>>> import numpy as np
>>> from numpy import linalg as LA
>>> np.set_printoptions(suppress=True, linewidth=120)
>>> rnd = lambda a: np.round(a, 1) + 0
>>> X = np.array([[0.5, 0.25, 0.0, 0.25],
...     [0.0, 1.0, 0.0, 0.0],
...     [0.0, 0.0, 1.0, 0.0],
...     [0.0, 0.5, 0.0, 0.5]])
>>> def softmax(z):
...     e = np.exp(z - z.max(axis=-1, keepdims=True))
...     return e / e.sum(axis=-1, keepdims=True)
... 
>>> rnd(softmax(X[1] + 4))
array([0.2, 0.5, 0.2, 0.2])
>>> rnd(softmax(10 * X[1]))
array([0., 1., 0., 0.])
>>> rnd(softmax(X).sum(axis=1))
array([1., 1., 1., 1.])
>>> att = X @ X.T / np.sqrt(4)
>>> rnd(softmax(att)[1] @ X)
array([0.1, 0.5, 0.2, 0.2])
>>> rnd(softmax(att))
array([[0.3, 0.3, 0.2, 0.3],
       [0.2, 0.3, 0.2, 0.3],
       [0.2, 0.2, 0.4, 0.2],
       [0.2, 0.3, 0.2, 0.3]])
>>> rnd(softmax(att + np.triu(np.full(att.shape, -np.inf), 1)))
array([[1. , 0. , 0. , 0. ],
       [0.4, 0.6, 0. , 0. ],
       [0.3, 0.3, 0.5, 0. ],
       [0.2, 0.3, 0.2, 0.3]])
>>> rnd(np.kron(np.eye(2, dtype=int), X))
array([[0.5, 0.2, 0. , 0.2, 0. , 0. , 0. , 0. ],
       [0. , 1. , 0. , 0. , 0. , 0. , 0. , 0. ],
       [0. , 0. , 1. , 0. , 0. , 0. , 0. , 0. ],
       [0. , 0.5, 0. , 0.5, 0. , 0. , 0. , 0. ],
       [0. , 0. , 0. , 0. , 0.5, 0.2, 0. , 0.2],
       [0. , 0. , 0. , 0. , 0. , 1. , 0. , 0. ],
       [0. , 0. , 0. , 0. , 0. , 0. , 1. , 0. ],
       [0. , 0. , 0. , 0. , 0. , 0.5, 0. , 0.5]])
>>> rnd(np.poly(X))
array([ 1. , -3. ,  3.2, -1.5,  0.2])
>>> rnd(LA.det(X.T))
np.float64(0.2)
>>> rnd(np.sort(np.abs(LA.eigvals(X)))[::-1])
array([1. , 1. , 0.5, 0.5])
>>> rnd(LA.matrix_power(X, 2))
array([[0.2, 0.5, 0. , 0.2],
       [0. , 1. , 0. , 0. ],
       [0. , 0. , 1. , 0. ],
       [0. , 0.8, 0. , 0.2]])
>>> X.sum(axis=1)
array([1., 1., 1., 1.])
>>> pr = np.eye(4)[2]
>>> for _ in range(6):
...     pr = pr @ X
...     print(pr.round(1))
... 
[0. 0. 1. 0.]
[0. 0. 1. 0.]
[0. 0. 1. 0.]
[0. 0. 1. 0.]
[0. 0. 1. 0.]
[0. 0. 1. 0.]
>>> W0 = np.load("x.npy")
>>> rnd(W0)
array([[-19.5,  46.7,  16.8,   5.7,  -1.8,  -3. ,  -9.3,   5.8],
       [-15.6,  41.2,  14.8,   4.3,  -0.5,  -4.7,  -7.6,   6.8],
       [-15.2,  40.5,  14.6,   4.2,  -0.4,  -4.9,  -7.4,   6.9],
       [-12.8,  36.9,  13.3,   3.3,   0.4,  -5.9,  -6.4,   7.4],
       [-10.1,  32.8,  11.8,   2.3,   1.2,  -6.9,  -5.2,   8. ],
       [ -9.3,  31.5,  11.3,   2. ,   1.5,  -7.2,  -4.8,   8.1],
       [ -5.2,  25. ,   8.8,   0.5,   2.6,  -8.6,  -2.9,   8.8],
       [ -3.3,  21.8,   7.6,  -0.2,   3.1,  -9.1,  -2. ,   9. ],
       [  2.5,  10.4,   2.9,  -2.4,   4.1,  -9.8,   1. ,   8.9],
       [  2.6,  10.2,   2.8,  -2.4,   4.1,  -9.7,   1.1,   8.8],
       [  2.9,   9.5,   2.5,  -2.5,   4.2,  -9.7,   1.2,   8.7],
       [  2.9,   9.5,   2.5,  -2.5,   4.2,  -9.7,   1.2,   8.7],
       [  3.2,   8.6,   2.2,  -2.7,   4.1,  -9.6,   1.4,   8.6],
       [  4.1,   5.7,   0.9,  -3. ,   4. ,  -8.9,   2.1,   7.9],
       [  4.2,   5. ,   0.5,  -3.1,   3.9,  -8.7,   2.2,   7.7],
       [  4.4,   2.6,  -0.5,  -3.1,   3.3,  -7.3,   2.5,   6.4],
       [  4.4,   2.6,  -0.6,  -3.1,   3.3,  -7.3,   2.5,   6.4],
       [  4.1,   1.6,  -1. ,  -3. ,   2.9,  -6.4,   2.5,   5.7],
       [  3.4,   0.6,  -1.3,  -2.6,   2.1,  -4.8,   2.3,   4.3],
       [  1.5,   0. ,  -1.1,  -1.3,   0.8,  -1.9,   1.3,   1.7],
       [  1.3,   0. ,  -1. ,  -1.2,   0.7,  -1.6,   1.2,   1.5],
       [  0.8,   0. ,  -0.7,  -0.8,   0.4,  -1. ,   0.8,   1. ],
       [  0.8,   0. ,  -0.7,  -0.8,   0.4,  -1. ,   0.8,   0.9],
       [  0.3,   0. ,  -0.3,  -0.3,   0.1,  -0.4,   0.3,   0.4],
       [ -0.7,  -0.3,   2.1,   1.7,   0. ,   0.8,  -1.8,  -1.1],
       [ -0.3,  -0.9,   3.4,   2.5,   0.5,   0.5,  -2.7,  -1.2],
       [  1.6,  -2.8,   5.9,   3.7,   2.1,  -1.3,  -4.1,  -0.4],
       [  6.4,  -7. ,   9.2,   4.7,   5.6,  -5.7,  -5.5,   2.1],
       [  7. ,  -7.5,   9.5,   4.8,   6. ,  -6.3,  -5.6,   2.4],
       [  7.9,  -8.2,  10. ,   4.8,   6.6,  -7.1,  -5.7,   2.8],
       [ 10.5, -10.5,  11.2,   5. ,   8.4,  -9.5,  -6.1,   4.3],
       [ 13.6, -13. ,  12.5,   5.1,  10.4, -12.2,  -6.4,   6. ],
       [ 14.2, -13.5,  12.7,   5.2,  10.7, -12.8,  -6.4,   6.3],
       [ 32.2, -28.9,  18.3,   4.7,  22.1, -28.8,  -6.8,  16.3],
       [ 35.4, -31.6,  19.2,   4.5,  24.1, -31.6,  -6.7,  18.1],
       [ 38.6, -34.4,  19.9,   4.3,  26.1, -34.5,  -6.7,  19.9],
       [ 66.9, -58.9,  25.6,   1.7,  43.1, -59.1,  -5.2,  35.6]])
>>> Xs = W0 - W0.mean(axis=0)
>>> vecs = LA.svd(Xs)[2][:3]
>>> B = Xs - Xs @ vecs.T @ vecs
>>> rnd(LA.norm(B) / LA.norm(Xs))
np.float64(0.0)
>>> rnd(np.cov(Xs @ vecs.T, rowvar=False))
array([[897.5,   0. ,   0. ],
       [  0. , 143.5,   0. ],
       [  0. ,   0. ,  39. ]])
>>> rnd((Xs @ vecs.T).std(axis=0))
array([29.6, 11.8,  6.2])
